$ ipython --no-banner

In [1]: import numpy as np

In [2]: import numpy.linalg as la

In [3]: np.set_printoptions(precision=3, suppress=True, linewidth=160, floatmode="fixed")

In [4]: A = np.load("a.npy")

In [5]: A
Out[5]: 
array([[ 5.714,  1.065,  0.405],
       [ 1.065,  1.363, -0.503],
       [ 0.405, -0.503,  3.923]])

In [6]: ev, V = la.eigh(A)

In [7]: ev
Out[7]: array([1.000, 4.000, 6.000])

In [8]: round(float(ev.sum()), 3), np.trace(A)
Out[8]: (11.0, np.float64(11.0))

In [9]: np.unique(ev.round(6) + 0, return_counts=True)[1]
Out[9]: array([1, 1, 1])

In [10]: np.abs(V[:, -1]).round(6).argmax()
Out[10]: np.int64(0)

In [11]: W1 = np.array([[2, 2, 0, 0, 0], [3, 3, 3, 1, 0], [0, 2, 1, 3, 3]])

In [12]: beta = np.array([-2, -1, -3, -3, 0])

In [13]: hid = np.maximum(A @ W1 + beta, 0)

In [14]: hid
Out[14]: 
array([[12.623, 14.433,  0.600,  0.000,  1.215],
       [ 4.219,  4.213,  0.586,  0.000,  0.000],
       [ 0.000,  6.147,  0.000,  8.266, 11.769]])

In [15]: basis = np.array([[1, 3], [-2, 0], [2, 1], [-1, 3], [-1, 0]])

In [16]: W1 @ basis
Out[16]: 
array([[-2,  6],
       [ 2, 15],
       [-8, 10]])

In [17]: hid @ basis
Out[17]: 
array([[-16.258,  38.469],
       [ -3.035,  13.243],
       [-32.329,  24.798]])

In [18]: (hid @ basis).round(6).argmax(axis=1)
Out[18]: array([1, 1, 1])

In [19]: r0 = np.array([1, 1, 0])

In [20]: Y = A + np.outer(r0, np.eye(3)[0])

In [21]: la.matrix_rank(la.inv(Y) - la.inv(A), tol=1e-8)
Out[21]: np.int64(1)

In [22]: O, _ = la.qr(np.array([[0.9, 0.7, -0.4, -0.1],
    ...:     [-1.5, -0.7, 1.4, 0.3],
    ...:     [-2.2, 0.5, -1.1, 1.0],
    ...:     [0.5, -0.5, -1.9, -1.0]]))

In [23]: K = 3 * O

In [24]: K
Out[24]: 
array([[-0.946,  1.644,  0.095, -2.323],
       [ 1.576, -1.584,  1.023, -1.721],
       [ 2.312,  1.459, -1.235,  0.041],
       [-0.525, -1.289, -2.534, -0.802]])

In [25]: la.norm(K, axis=0)
Out[25]: array([3.000, 3.000, 3.000, 3.000])

In [26]: la.svd(K, compute_uv=False)
Out[26]: array([3.000, 3.000, 3.000, 3.000])

In [27]: ev, V = la.eig(A)

In [28]: ev
Out[28]: array([1.000, 6.000, 4.000])

In [29]: np.sort(la.eigvals(A.T))
Out[29]: array([1.000, 4.000, 6.000])

In [30]: la.determinant(K)
AttributeError: module 'numpy.linalg' has no attribute 'determinant'


In [31]: (K + K.T) / 2
Out[31]: 
array([[-0.946,  1.610,  1.204, -1.424],
       [ 1.610, -1.584,  1.241, -1.505],
       [ 1.204,  1.241, -1.235, -1.247],
       [-1.424, -1.505, -1.247, -0.802]])

In [32]: np.allclose(K @ K.T, K.T @ K)
Out[32]: True

In [33]: np.allclose(K, K.T)
Out[33]: False

In [34]: round(la.det(K), 3)
Out[34]: np.float64(-81.0)

In [35]: np.sort(np.abs(la.eigvals(K)))
Out[35]: array([3.000, 3.000, 3.000, 3.000])

In [36]: round(float(np.abs(la.eigvals(K)).max()), 3)
Out[36]: 3.0

In [37]: np.round(np.trace(K), 3)
Out[37]: np.float64(-4.566)

In [38]: s = 10 * 0.2 ** np.arange(3)

In [39]: rng = np.random.default_rng(488)

In [40]: W0 = rng.normal(size=(18, 3)) * rng.permutation(s)

In [41]: W0
Out[41]: 
array([[  1.985,  -0.313,  -0.044],
       [ 14.388,  -3.390,  -0.040],
       [ 11.687,  -2.208,   0.241],
       [ 10.446,  -0.968,  -0.045],
       [ -0.850,   2.007,  -0.093],
       [  1.318,   3.135,  -0.426],
       [  6.970,  -1.031,   0.393],
       [ -1.805,  -0.884,  -0.004],
       [-12.298,   0.985,  -0.068],
       [ 17.129,   3.482,   0.141],
       [  9.105,  -2.424,  -0.542],
       [ -8.170,  -0.177,  -0.453],
       [ -0.084,   2.170,   0.098],
       [  4.124,   0.849,   0.195],
       [ -0.729,   3.725,   0.183],
       [ -4.760,  -3.922,   0.548],
       [  1.986,   0.692,   0.715],
       [  5.057,  -0.467,  -0.628]])

In [42]: labels = W0[:, 2] > np.median(W0[:, 2])

In [43]: r0 = W0[labels].mean(axis=0) - W0[~labels].mean(axis=0)

In [44]: labels.astype(int)
Out[44]: array([0, 0, 1, 0, 0, 0, 1, 1, 0, 1, 0, 0, 1, 1, 1, 1, 1, 0])

In [45]: (((W0 - W0.mean(axis=0)) @ r0 > 0) == labels).mean()
Out[45]: np.float64(0.5)

In [46]: basis = W0[[5, 3]].astype(float)

In [47]: for _ in range(5):
    ...:     labels = la.norm(W0[:, None] - basis, axis=-1).argmin(axis=1)
    ...:     basis = np.array([W0[labels == j].mean(axis=0) for j in range(2)])
    ...: 

In [48]: labels
Out[48]: array([0, 1, 1, 1, 0, 0, 1, 0, 0, 1, 1, 0, 0, 0, 0, 0, 0, 0])

In [49]: np.bincount(labels)
Out[49]: array([12,  6])

In [50]: basis
Out[50]: 
array([[-1.186,  0.650,  0.002],
       [11.621, -1.090,  0.025]])

In [51]: Y = W0 / np.sqrt((W0 ** 2).mean(axis=1, keepdims=True))

In [52]: Y[0]
Out[52]: array([ 1.710, -0.270, -0.038])

In [53]: la.matrix_rank(W0 - W0.mean(axis=1, keepdims=True))
Out[53]: np.int64(2)
